% python3 -q
>>> import numpy as np
>>> np.set_printoptions(precision=2, suppress=True, linewidth=140)
>>> rnd = lambda a: np.round(a, 2) + 0
>>> arr = np.loadtxt("case5.csv", delimiter=",")
>>> print(arr)
[[5. 1. 1.]
 [1. 5. 1.]
 [1. 1. 5.]]
>>> P = np.triu(np.array([[3, -2, 1], [-3, 1, -1], [-1, -2, 0]]), 1) + np.eye(3)
>>> other = P @ arr @ np.linalg.inv(P)
>>> rnd(np.linalg.det(other))
np.float64(112.0)
>>> other = np.array([[2, -3, 1, 2, 2, -3], [1, 0, 3, 1, -3, -1], [-3, -2, 1, 1, -1, -3]])
>>> feats = np.block([[np.zeros((3, 3)), other], [other.T, np.zeros((6, 6))]])
>>> feats
array([[ 0.,  0.,  0.,  2., -3.,  1.,  2.,  2., -3.],
       [ 0.,  0.,  0.,  1.,  0.,  3.,  1., -3., -1.],
       [ 0.,  0.,  0., -3., -2.,  1.,  1., -1., -3.],
       [ 2.,  1., -3.,  0.,  0.,  0.,  0.,  0.,  0.],
       [-3.,  0., -2.,  0.,  0.,  0.,  0.,  0.,  0.],
       [ 1.,  3.,  1.,  0.,  0.,  0.,  0.,  0.,  0.],
       [ 2.,  1.,  1.,  0.,  0.,  0.,  0.,  0.,  0.],
       [ 2., -3., -1.,  0.,  0.,  0.,  0.,  0.,  0.],
       [-3., -1., -3.,  0.,  0.,  0.,  0.,  0.,  0.]])
>>> np.all(np.linalg.eigvalsh(feats) > 0)
np.False_
>>> [round(float(np.linalg.det(feats[:i, :i])), 2) + 0 for i in range(1, 10)]
[0.0, 0.0, 0.0, 0.0, 0.0, -1600.0, 0.0, 0.0, 0.0]
>>> mat = np.loadtxt("block6.csv", delimiter=",")
>>> print(mat)
[[ 0.  0.  0.  0.]
 [ 0.  0.  0.  0.]
 [ 0.  0.  0.  0.]
 [ 0.  0.  0.  0.]
 [11. 40.  7. 30.]
 [ 0.  0.  0.  0.]
 [ 0.  0.  0.  0.]
 [ 0.  0.  0.  0.]
 [ 0.  0.  0.  0.]
 [ 5. 33.  4. 22.]
 [ 0.  0.  0.  0.]
 [ 0.  0.  0.  0.]
 [ 0.  0.  0.  0.]
 [ 3.  4.  3.  6.]
 [ 7. 18.  5. 16.]
 [ 0. 10.  0.  3.]
 [ 0.  0.  0.  0.]
 [15. 54.  9. 40.]
 [ 0.  0.  0.  0.]
 [ 0.  0.  0.  0.]
 [ 0.  0.  0.  0.]
 [ 0.  0.  0.  0.]
 [ 0.  0.  0.  0.]
 [ 3. 22.  3. 15.]
 [ 0.  0.  0.  0.]
 [ 0.  0.  0.  0.]
 [ 1. 23.  2. 14.]
 [ 1.  0.  2.  0.]
 [15. 34.  9. 30.]
 [ 0.  0.  0.  0.]
 [ 3. 22.  3. 15.]
 [ 0.  0.  0.  0.]
 [ 1. 13.  2.  9.]
 [ 0.  0.  1.  0.]
 [15. 58.  9. 42.]
 [13. 53.  8. 38.]
 [ 0.  0.  0.  0.]
 [15. 56.  9. 41.]
 [ 7. 14.  5. 14.]]
>>> x = np.ones(3)
>>> for _ in range(4):
...     x = arr @ x
...     x /= np.linalg.norm(x)
...     print(round(x @ arr @ x, 2))
... 
7.0
7.0
7.0
7.0
>>> rnd(x)
array([0.58, 0.58, 0.58])
>>> K = np.load("layer7.npy")
>>> rnd(K)
array([[-0.5 , -0.87,  0.  ,  0.  ],
       [ 0.87, -0.5 ,  0.  ,  0.  ],
       [ 0.  ,  0.  ,  1.  ,  0.  ],
       [ 0.  ,  0.  ,  0.  ,  1.  ]])
>>> print(rnd(np.linalg.pinv(K)))
[[-0.5   0.87  0.    0.  ]
 [-0.87 -0.5   0.    0.  ]
 [ 0.    0.    1.    0.  ]
 [ 0.    0.    0.    1.  ]]
>>> rnd(np.linalg.svd(K, compute_uv=False))
array([1., 1., 1., 1.])
>>> rnd(K @ K.T)
array([[1., 0., 0., 0.],
       [0., 1., 0., 0.],
       [0., 0., 1., 0.],
       [0., 0., 0., 1.]])
>>> rnd(K.T @ K)
array([[1., 0., 0., 0.],
       [0., 1., 0., 0.],
       [0., 0., 1., 0.],
       [0., 0., 0., 1.]])
>>> rnd(K[:, 0] @ K[:, 1])
np.float64(0.0)
>>> rnd(np.linalg.norm(K, axis=0))
array([1., 1., 1., 1.])
